$ ipython --no-banner

In [1]: import numpy as np

In [2]: np.set_printoptions(suppress=True, linewidth=140)

In [3]: K = np.load("m.npy")

In [4]: K
Out[4]: 
array([[-0.51,  0.33,  1.27, -0.98],
       [ 2.21,  1.11, -1.27, -1.68],
       [-0.34, -0.36, -0.12,  0.7 ]])

In [5]: [round(float(x), 4) for x in np.linalg.svd(K, compute_uv=False)[:3]]
Out[5]: [3.3241, 1.7871, 0.0]

In [6]: np.argsort(-np.linalg.norm(K, axis=0).round(6), kind="stable")[:3]
Out[6]: array([0, 3, 2])

In [7]: round(float(np.linalg.norm(K, 2) / np.linalg.norm(K)), 4)
Out[7]: 0.8808

In [8]: np.linalg.cond(K) > 100
Out[8]: np.True_

In [9]: cov = K.T @ K

In [10]: np.linalg.matrix_rank(cov)
Out[10]: np.int64(2)

In [11]: np.allclose(cov, cov.T)
Out[11]: True

In [12]: cov.round(4)
Out[12]: 
array([[ 5.2598,  2.4072, -3.4136, -3.451 ],
       [ 2.4072,  1.4706, -0.9474, -2.4402],
       [-3.4136, -0.9474,  3.2402,  0.805 ],
       [-3.451 , -2.4402,  0.805 ,  4.2728]])

In [13]: np.round(np.linalg.eigvalsh(cov)[::-1], 4) + 0
Out[13]: array([11.0498,  3.1936,  0.    ,  0.    ])

In [14]: left, sig, VT = np.linalg.svd(K)

In [15]: sig.round(4) + 0
Out[15]: array([3.3241, 1.7871, 0.    ])

In [16]: B = left[:, :2] @ np.diag(sig[:2]) @ VT[:2]

In [17]: round(float(np.abs(K - B).max()), 4)
Out[17]: 0.0

In [18]: B.round(4)
Out[18]: 
array([[-0.51,  0.33,  1.27, -0.98],
       [ 2.21,  1.11, -1.27, -1.68],
       [-0.34, -0.36, -0.12,  0.7 ]])

In [19]: A = np.loadtxt("dump.csv", delimiter=",")

In [20]: A
Out[20]: 
array([[ 1.,  0.,  0.],
       [ 3.,  1.,  0.],
       [ 0.,  0., -3.]])

In [21]: r0 = np.array([-3, 3])

In [22]: np.polyval(r0, A[0])
Out[22]: array([0., 3., 3.])

In [23]: np.convolve(A[0], r0)
Out[23]: array([-3.,  3.,  0.,  0.])

In [24]: X = np.load("x.npy")

In [25]: X
Out[25]: 
array([[-1,  0,  0,  0],
       [ 0,  0,  0,  0],
       [ 0,  0,  4,  0],
       [ 0,  0,  0, -1]])

In [26]: t3 = np.stack([X, -3 * X, X[::-1]])

In [27]: np.round(np.linalg.det(t3), 4)
Out[27]: array([0., 0., 0.])

In [28]: np.linalg.matrix_rank(t3.reshape(3, -1))
Out[28]: np.int64(2)

In [29]: t3.shape
Out[29]: (3, 4, 4)

In [30]: t3.sum(axis=0)
Out[30]: 
array([[ 2,  0,  0, -1],
       [ 0,  0,  4,  0],
       [ 0,  0, -8,  0],
       [-1,  0,  0,  2]])

In [31]: np.einsum("bij,cij->bc", t3, t3)
Out[31]: 
array([[ 18, -54,   0],
       [-54, 162,   0],
       [  0,   0,  18]])

In [32]: (t3 @ X.T).shape
Out[32]: (3, 4, 4)

In [33]: np.linalg.matrix_rank(t3)
Out[33]: array([3, 3, 3])
